>>> import numpy as np
>>> np.set_printoptions(suppress=True, linewidth=160)
>>> A = np.array([[3, -2, -3, 0],
...     [2, 1, 3, 0],
...     [-2, 0, 2, -2],
...     [-1, 3, -3, -2],
...     [1, 1, -2, -2],
...     [-1, -1, 3, 0],
...     [1, -3, -3, -3]])
>>> A[-1] = A[0] + -1 * A[1]
>>> print(A)
[[ 3 -2 -3  0]
 [ 2  1  3  0]
 [-2  0  2 -2]
 [-1  3 -3 -2]
 [ 1  1 -2 -2]
 [-1 -1  3  0]
 [ 1 -3 -6  0]]
>>> out = A / np.sqrt((A ** 2).mean(axis=1, keepdims=True))
>>> print(out[4].round(2))
[ 0.63  0.63 -1.26 -1.26]
>>> print(np.linalg.matrix_rank(A - A.mean(axis=1, keepdims=True)))
3
>>> W0 = np.load("x.npy")
>>> print(W0)
[[-35  -1   0   3  -5  -2  -3]
 [  3  -7  -4   4   1  -4   0]
 [ -3  -3 -30   1  -3   2   5]
 [ -1   0   4  30  -5   1  -4]
 [  0   0   5  -5   0   4   2]
 [  4   4   0   5  -4   2  -1]
 [  4  -4  -4   3  -5  -2 -24]]
>>> print(np.linalg.matrix_power(W0, 3))
[[-40959  -1922    -44   3250  -6914  -2057  -6993]
 [  4137   -455  -4864   2118    -16    560   1853]
 [-11139  -2714 -25350   1064  -2100   1631  10429]
 [  -128    151   3253  28359  -4524    423  -3688]
 [   150    633   4840  -3630   1051   -507   -329]
 [  4098    261   1112   5692   -158    321   -120]
 [ 10539  -3266  -8557   1926  -2151   -129 -10665]]
>>> print(np.round(np.sort(np.abs(np.linalg.eigvals(W0))), 2))
[ 4.17  4.73  4.73 27.52 27.52 30.7  34.02]
>>> print(np.round(np.abs(np.linalg.eigvals(W0)).max(), 2))
34.02
>>> print(np.allclose(W0, W0.T))
False
>>> rng = np.random.default_rng(844)
>>> lab = rng.permutation(7)
>>> out = W0[:, lab] * rng.choice([-1, 1], 7)
>>> print(out)
[[ -3   0  35   3  -2  -5  -1]
 [  0   4  -3   4  -4   1  -7]
 [  5  30   3   1   2  -3  -3]
 [ -4  -4   1  30   1  -5   0]
 [  2  -5   0  -5   4   0   0]
 [ -1   0  -4   5   2  -4   4]
 [-24   4  -4   3  -2  -5  -4]]
>>> left, _, Vt = np.linalg.svd(W0.T @ out)
>>> print(lab)
[6 2 0 3 5 4 1]
>>> print(np.round(np.linalg.lstsq(W0, out)[0], 2) + 0)
[[ 0.  0. -1.  0.  0.  0.  0.]
 [ 0.  0.  0.  0.  0.  0.  1.]
 [ 0. -1.  0.  0.  0.  0.  0.]
 [ 0.  0.  0.  1.  0.  0.  0.]
 [ 0.  0.  0.  0.  0.  1.  0.]
 [ 0.  0.  0.  0.  1.  0.  0.]
 [ 1.  0.  0.  0.  0.  0.  0.]]
>>> print(round(np.abs(np.linalg.eigvals(out)).max(), 2))
26.15
>>> print(np.trace(out))
30
>>> print(np.linalg.matrix_power(out, 2))
[[ 197 1044   27   98   63  -80 -118]
 [ 128  -98    7  137  -18   24   13]
 [  75  184  119  134 -115   18 -224]
 [ -96 -111  -75  843   50 -117    9]
 [  22  -20   80 -184   27   10   33]
 [-125 -134  -42  125   -9  -12  -19]
 [ 137 -122 -825    3   17  161    4]]
>>> print(np.allclose(out @ out.T, out.T @ out))
False
>>> print((out - out.T) / 2)
[[  0.    0.   15.    3.5  -2.   -2.   11.5]
 [  0.    0.  -16.5   4.    0.5   0.5  -5.5]
 [-15.   16.5   0.    0.    1.    0.5   0.5]
 [ -3.5  -4.    0.    0.    3.   -5.   -1.5]
 [  2.   -0.5  -1.   -3.    0.   -1.    1. ]
 [  2.   -0.5  -0.5   5.    1.    0.    4.5]
 [-11.5   5.5  -0.5   1.5  -1.   -4.5   0. ]]
>>> print(out @ out)
[[ 197 1044   27   98   63  -80 -118]
 [ 128  -98    7  137  -18   24   13]
 [  75  184  119  134 -115   18 -224]
 [ -96 -111  -75  843   50 -117    9]
 [  22  -20   80 -184   27   10   33]
 [-125 -134  -42  125   -9  -12  -19]
 [ 137 -122 -825    3   17  161    4]]
>>> print((out + out.T) / 2)
[[ -3.    0.   20.   -0.5   0.   -3.  -12.5]
 [  0.    4.   13.5   0.   -4.5   0.5  -1.5]
 [ 20.   13.5   3.    1.    1.   -3.5  -3.5]
 [ -0.5   0.    1.   30.   -2.    0.    1.5]
 [  0.   -4.5   1.   -2.    4.    1.   -1. ]
 [ -3.    0.5  -3.5   0.    1.   -4.   -0.5]
 [-12.5  -1.5  -3.5   1.5  -1.   -0.5  -4. ]]
>>> print(np.round(np.sort(np.abs(np.linalg.eigvals(out))), 2))
[ 2.8   5.45 18.96 18.96 19.63 26.15 26.15]
>>> M = np.load("layer2.npy")
>>> print(M)
[[ -4.83   2.79  -2.4 ]
 [ -5.42   2.89  -6.23]
 [ -2.38   1.21  -3.97]
 [ -6.6    4.12   0.22]
 [-14.98   9.28   0.18]
 [ -7.22   4.81   4.79]
 [-13.21   8.37   3.18]
 [ -6.01   3.18  -7.21]
 [-10.19   6.32  -0.21]
 [ -1.23   0.59  -1.99]
 [ -5.4    3.33  -0.58]
 [-10.18   6.28  -0.17]
 [ -5.41   2.68  -9.03]
 [-13.18   8.22   0.42]
 [-12.04   7.43  -0.39]
 [-10.78   6.64  -1.22]
 [ -4.22   2.26  -4.21]
 [ -2.41   1.21  -3.97]
 [ -2.95   1.5   -4.99]
 [-12.03   7.81   5.21]
 [-14.38   8.98   1.18]
 [-12.61   7.68  -1.43]]
>>> Xs = M - M.mean(axis=0)
>>> left, s, Vt = np.linalg.svd(Xs, full_matrices=False)
>>> print(np.round(Vt[0] * np.sign(Vt[0, np.abs(Vt[0]).argmax()]), 2))
[ 0.73 -0.48 -0.49]
>>> print(np.round((s ** 2).sum() ** 2 / (s ** 4).sum(), 2))
1.38
>>> print(np.linalg.matrix_rank(Xs))
3
>>> out = M / np.sqrt((M ** 2).mean(axis=1, keepdims=True))
>>> print(np.linalg.matrix_rank(out) == np.linalg.matrix_rank(M))
True
>>> print(np.linalg.matrix_rank(M - M.mean(axis=1, keepdims=True)))
2
>>> vec = np.array([0, 1, 1])
>>> y = M @ vec
>>> coef, lr = np.zeros(3), 1 / np.linalg.norm(M, 2) ** 2
>>> for i in range(10):
...     coef -= lr * M.T @ (M @ coef - y)
...     if i % 2 == 0: print(i, round(np.linalg.norm(M @ coef - y), 2))
... 
0 16.69
2 12.72
4 9.7
6 7.4
8 5.64
>>> print(np.round(np.linalg.cond(M), 2))
491.63
>>> mat = np.loadtxt("a.csv", delimiter=",")
>>> print(mat.round(2))
[[-0.36 -0.78 -0.5   0.03 -0.1   0.07]
 [-0.22 -0.18  0.31  0.34  0.79  0.15]
 [ 0.15  0.21 -0.58 -0.48  0.41 -0.16]
 [-0.07 -0.1   0.29 -0.2  -0.39  0.36]
 [ 0.36 -0.14  0.02 -0.36  0.19  0.75]
 [ 0.15 -0.45  0.47 -0.54  0.11 -0.49]
 [-0.8   0.3   0.11 -0.44  0.05  0.12]]
>>> # keeps lengths
>>> out = np.c_[mat[:, :2] @ np.array([[3, 1], [9, 2]]), np.array([4, -1, -3, 2, -1, 4, 2])]
>>> print(out.round(2))
[[-8.08 -1.92  4.  ]
 [-2.26 -0.58 -1.  ]
 [ 2.29  0.56 -3.  ]
 [-1.15 -0.28  2.  ]
 [-0.15  0.09 -1.  ]
 [-3.59 -0.75  4.  ]
 [ 0.34 -0.19  2.  ]]
>>> print(np.round(np.linalg.lstsq(mat, out[:, 0])[0], 2) + 0)
[3. 9. 0. 0. 0. 0.]
>>> E = np.load("sample17.npy")
>>> print(E)
[[ 2. -3.  0.  0.]
 [-3.  1. -3.  0.]
 [ 0. -3.  1. -3.]
 [ 0.  0. -3.  1.]]
>>> # symmetric
>>> r0 = np.array([-9, 5, -5, 2])
>>> out = E + np.outer(r0, np.eye(4)[3])
>>> print(np.linalg.matrix_rank(out - E))
1
>>> print(np.linalg.matrix_rank(np.linalg.inv(out) - np.linalg.inv(E), tol=1e-8))
1
>>> print(np.round(np.linalg.matrix_power(E, 4), 2))
[[ 331. -342.  342. -135.]
 [-342.  559. -363.  297.]
 [ 342. -363.  514. -228.]
 [-135.  297. -228.  217.]]
>>> print((E + E.T) / 2)
[[ 2. -3.  0.  0.]
 [-3.  1. -3.  0.]
 [ 0. -3.  1. -3.]
 [ 0.  0. -3.  1.]]
>>> print(np.round(np.sort(np.abs(np.linalg.eigvals(E))), 2))
[0.52 3.24 3.74 6.02]
>>> print(np.round(np.linalg.det(E), 2))
38.0
>>> print(np.allclose(E, E.T))
True
